>>> import numpy as np
>>> from numpy import linalg as LA
>>> np.set_printoptions(suppress=True, linewidth=140)
>>> X = np.load("sample1.npy")
>>> print(X)
[[-4.  4.  0.  0.  0.  0.]
 [ 4.  3.  4.  0.  0.  0.]
 [ 0.  4.  1.  4.  0.  0.]
 [ 0.  0.  4.  2.  4.  0.]
 [ 0.  0.  0.  4. -5.  4.]
 [ 0.  0.  0.  0.  4. -1.]]
>>> np.round(np.abs(LA.eigvals(X)).max(), 1)
np.float64(8.8)
>>> np.allclose(X, X.T)
True
>>> np.round(LA.matrix_power(X, 3), 1)
array([[-144.,  180.,    0.,   64.,    0.,    0.],
       [ 180.,  171.,  244.,   96.,   64.,    0.],
       [   0.,  244.,  145.,  220.,  -32.,   64.],
       [  64.,   96.,  220.,   72.,  268.,  -64.],
       [   0.,   64.,  -32.,  268., -429.,  252.],
       [   0.,    0.,   64.,  -64.,  252., -113.]])
>>> X @ X
array([[ 32.,  -4.,  16.,   0.,   0.,   0.],
       [ -4.,  41.,  16.,  16.,   0.,   0.],
       [ 16.,  16.,  33.,  12.,  16.,   0.],
       [  0.,  16.,  12.,  36., -12.,  16.],
       [  0.,   0.,  16., -12.,  57., -24.],
       [  0.,   0.,   0.,  16., -24.,  17.]])
>>> np.round(LA.det(X), 1)
np.float64(-5144.0)
>>> rng = np.random.default_rng(316173)
>>> labels = rng.permutation(6)
>>> A2 = X[:, labels] * rng.choice([-1, 1], 6)
>>> A2
array([[ 4.,  0., -4., -0.,  0., -0.],
       [ 3.,  0.,  4., -0.,  0., -4.],
       [ 4.,  0.,  0., -0.,  4., -1.],
       [ 0.,  0.,  0., -4.,  2., -4.],
       [ 0.,  4.,  0.,  5.,  4., -0.],
       [ 0., -1.,  0., -4.,  0., -0.]])
>>> U, _, Vh = LA.svd(X.T @ A2)
>>> labels
array([1, 5, 0, 4, 3, 2])
>>> np.round(U @ Vh, 1) + 0
array([[ 0.,  0.,  1.,  0.,  0.,  0.],
       [ 1.,  0.,  0.,  0.,  0.,  0.],
       [ 0.,  0.,  0.,  0.,  0., -1.],
       [ 0.,  0.,  0.,  0.,  1.,  0.],
       [ 0.,  0.,  0., -1.,  0.,  0.],
       [ 0.,  1.,  0.,  0.,  0.,  0.]])
>>> A2 = X / LA.norm(X, axis=1, keepdims=True)
>>> G = A2 @ A2.T
>>> np.round(LA.norm(A2, axis=1), 1)
array([1., 1., 1., 1., 1., 1.])
>>> round(np.degrees(np.arccos(np.clip(G[1, 3], -1, 1))), 1)
np.float64(65.4)
>>> print(np.argwhere(np.triu(np.abs(G) > 0.95, 1)))
[]
>>> J = np.load("test16.npy")
>>> J
array([[ 4,  4,  4],
       [ 4,  8,  8],
       [ 4,  8, 12]])
>>> print(round(LA.eigvals(J).sum().real, 1))
24.0
>>> np.round(np.poly(J), 1)
array([  1., -24.,  80., -64.])
>>> np.kron(np.eye(2, dtype=int), J)
array([[ 4,  4,  4,  0,  0,  0],
       [ 4,  8,  8,  0,  0,  0],
       [ 4,  8, 12,  0,  0,  0],
       [ 0,  0,  0,  4,  4,  4],
       [ 0,  0,  0,  4,  8,  8],
       [ 0,  0,  0,  4,  8, 12]])
>>> print(np.einsum("ij,ji->", J, J))
416
>>> round(LA.det(J[::-1]), 1)
np.float64(-64.0)
>>> F = np.loadtxt("arr.csv", delimiter=",")
>>> F
array([[ 0.,  2.,  2.,  2.],
       [ 2.,  2.,  3.,  4.],
       [ 3.,  2.,  4.,  6.],
       [ 5.,  4.,  4.,  6.],
       [ 7.,  6.,  6.,  6.],
       [ 7.,  7.,  7.,  7.],
       [ 8.,  9.,  8.,  9.],
       [10., 10.,  8., 11.],
       [11., 10.,  8., 13.],
       [11., 11.,  8., 14.],
       [12., 11.,  8., 16.],
       [13., 12., 10., 17.],
       [14., 13., 10., 17.],
       [16., 15., 12., 18.]])
>>> f, v = F[10], F[4]
>>> f @ f
np.float64(585.0)
>>> pr = (f @ v) / (f @ f) * f
>>> round(float((v - pr) @ f), 1)
0.0
>>> print(LA.matrix_rank(np.outer(f, v)))
1
>>> np.round(v - pr, 1)
array([ 1. ,  0.5,  2. , -2. ])
>>> np.outer(f, v)
array([[ 84.,  72.,  72.,  72.],
       [ 77.,  66.,  66.,  66.],
       [ 56.,  48.,  48.,  48.],
       [112.,  96.,  96.,  96.]])
>>> vec = np.array([-2, -1, 3, 3])
>>> rhs = F @ vec
>>> beta, lr = np.zeros(4), 1 / LA.norm(F, 2) ** 2
>>> for i in range(4):
...     beta -= lr * F.T @ (F @ beta - rhs)
...     if i % 1 == 0: print(i, round(LA.norm(F @ beta - rhs), 1))
... 
0 15.0
1 14.9
2 14.9
3 14.9
>>> beta.round(1)
array([0.7, 0.7, 0.6, 0.9])
>>> np.round(LA.cond(F), 1)
np.float64(36.0)
>>> E = np.load("m.npy")
>>> E
array([[1, 2, 1, 2, 1, 2],
       [3, 0, 3, 0, 3, 0],
       [2, 1, 2, 1, 2, 1],
       [1, 2, 1, 2, 1, 2],
       [3, 0, 3, 0, 3, 0],
       [2, 1, 2, 1, 2, 1]])
>>> np.round(LA.norm(E, 2) / LA.norm(E), 1)
np.float64(0.9)
>>> LA.cond(E) > 100
np.True_
>>> np.argsort(-LA.norm(E, axis=0).round(6), kind="stable")[:3]
array([0, 2, 4])
>>> rk = LA.matrix_rank(E)
>>> rk
np.int64(2)
>>> null = LA.svd(E)[2][rk:].T
>>> [int(LA.matrix_rank(E[:, :j + 1])) for j in range(6)]
[1, 2, 2, 2, 2, 2]
>>> LA.matrix_rank(E.T @ E), LA.matrix_rank(E @ E.T)
(np.int64(2), np.int64(2))
>>> np.round(null @ null.T, 1) + 0
array([[ 0.7,  0. , -0.3,  0. , -0.3,  0. ],
       [ 0. ,  0.7,  0. , -0.3,  0. , -0.3],
       [-0.3,  0. ,  0.7,  0. , -0.3,  0. ],
       [ 0. , -0.3,  0. ,  0.7,  0. , -0.3],
       [-0.3,  0. , -0.3,  0. ,  0.7,  0. ],
       [ 0. , -0.3,  0. , -0.3,  0. ,  0.7]])
>>> np.allclose(E @ null, 0)
True
>>> null.shape
(6, 4)
>>> np.round(E @ null, 1) + 0
array([[0., 0., 0., 0.],
       [0., 0., 0., 0.],
       [0., 0., 0., 0.],
       [0., 0., 0., 0.],
       [0., 0., 0., 0.],
       [0., 0., 0., 0.]])
>>> [int(LA.matrix_rank(E[:i])) for i in range(1, len(E) + 1)]
[1, 2, 2, 2, 2, 2]
>>> A2 = np.array([[-5, 1, 4, 5, -4],
...     [-4, 0, 1, -1, -2],
...     [1, 1, 5, -2, 3],
...     [-5, -4, 2, 5, 1],
...     [-3, 1, 3, 4, 1]])
>>> m1 = np.triu(A2)
>>> m1
array([[-5,  1,  4,  5, -4],
       [ 0,  0,  1, -1, -2],
       [ 0,  0,  5, -2,  3],
       [ 0,  0,  0,  5,  1],
       [ 0,  0,  0,  0,  1]])
>>> LA.matrix_rank(m1 - m1[0, 0] * np.eye(5))
np.int64(4)
>>> m1 @ m1
array([[ 25,  -5,   1,  -9,  31],
       [  0,   0,   5,  -7,   0],
       [  0,   0,  25, -20,  16],
       [  0,   0,   0,  25,   6],
       [  0,   0,   0,   0,   1]])
>>> A = np.load("a.npy")
>>> print(A)
[[-17.1 -11.6  16.6   5.3 -14.9  28. ]
 [-15.4 -13.   17.1   7.4 -13.2  26.5]
 [-15.4 -12.3  18.9   6.6 -14.   27.9]
 [ 39.2   2.7  25.6  15.7  14.5   9.3]
 [-17.4 -12.4  19.    6.2 -14.3  28.5]
 [ 40.3   5.4  25.5  16.   13.9  12.4]
 [-16.6 -12.3  17.9   6.7 -14.3  27.2]
 [-15.  -12.2  17.4   5.6 -14.2  27.8]
 [-15.8 -11.3  16.4   4.9 -13.2  27.8]
 [-16.2 -11.2  17.4   4.8 -15.1  28.6]
 [-15.9 -10.6  18.1   7.4 -13.3  27.9]
 [ 36.6   3.   24.1  16.5  13.4   9.3]
 [-16.4 -12.2  16.4   5.3 -12.4  30.1]
 [ 39.    4.   24.4  16.7  12.6   8.9]]
>>> vec = np.array([-1, 5, 9, -5, 5, -7])
>>> a = np.maximum(A @ vec, 0)
>>> np.round(A.T @ a, 1)
array([18821. ,  1818.1, 12090.7,  7859.7,  6611.2,  4832. ])
>>> np.round(np.maximum(A @ (3 * vec), 0), 1)
array([  0. ,   0. ,   0. , 400.8,   0. , 356.7,   0. ,   0. ,   0. ,   0. ,   0. , 344.1,   0. , 353.4])
>>> mat = np.load("data.npy")
>>> mat
array([[ 0,  3,  3,  0,  0,  0,  1],
       [-3,  0,  0,  0,  0, -1, -3],
       [ 0, -3,  0,  0,  0, -3, -3],
       [ 0, -1,  0,  0,  0,  0,  3],
       [ 0, -1,  1,  0,  3,  0,  0]])
>>> T = np.stack([mat, 5 * mat, mat[::-1]])
>>> T.shape
(3, 5, 7)
>>> print(T.sum(axis=0))
[[  0  17  19   0   3   0   6]
 [-18  -1   0   0   0  -6 -15]
 [  0 -21   0   0   0 -21 -21]
 [ -3  -6   0   0   0  -1  15]
 [  0  -3   9   0  18   0   1]]
>>> np.einsum("bij,cij->bc", T, T)
array([[  86,  430,    9],
       [ 430, 2150,   45],
       [   9,   45,   86]])
>>> LA.matrix_rank(T.reshape(3, -1))
np.int64(2)
